$ python -q
>>> import numpy as np
>>> np.set_printoptions(precision=2, suppress=True, linewidth=160, floatmode="fixed")
>>> def rnd(a):
...     return np.round(a, 2) + 0
... 
>>> arr = np.load("layer6.npy")
>>> rnd(arr)
array([[ 1.98, -0.51,  1.08,  0.20,  0.60],
       [-0.51,  1.73,  0.44, -0.07,  0.23],
       [ 1.08,  0.44,  1.35,  0.21, -0.33],
       [ 0.20, -0.07,  0.21,  2.10,  0.12],
       [ 0.60,  0.23, -0.33,  0.12,  1.83]])
>>> def softmax(z):
...     e = np.exp(z - z.max(axis=-1, keepdims=True))
...     return e / e.sum(axis=-1, keepdims=True)
... 
>>> softmax(arr).sum(axis=1)
array([1.00, 1.00, 1.00, 1.00, 1.00])
>>> rnd(softmax(arr[4]))
array([0.16, 0.11, 0.06, 0.10, 0.56])
>>> att = arr @ arr.T / np.sqrt(5)
>>> rnd(softmax(att))
array([[0.60, 0.03, 0.19, 0.08, 0.11],
       [0.06, 0.55, 0.16, 0.10, 0.13],
       [0.34, 0.11, 0.36, 0.12, 0.07],
       [0.13, 0.07, 0.11, 0.59, 0.10],
       [0.20, 0.10, 0.08, 0.11, 0.51]])
>>> softmax(att).round(6).argmax(axis=1)
array([0, 1, 2, 3, 4])
>>> rnd(softmax(att + np.triu(np.full(att.shape, -np.inf), 1)))
array([[1.00, 0.00, 0.00, 0.00, 0.00],
       [0.10, 0.90, 0.00, 0.00, 0.00],
       [0.42, 0.14, 0.44, 0.00, 0.00],
       [0.14, 0.08, 0.13, 0.65, 0.00],
       [0.20, 0.10, 0.08, 0.11, 0.51]])
>>> rnd(softmax(att)[4] @ arr)
array([0.76, 0.22, 0.23, 0.35, 1.06])
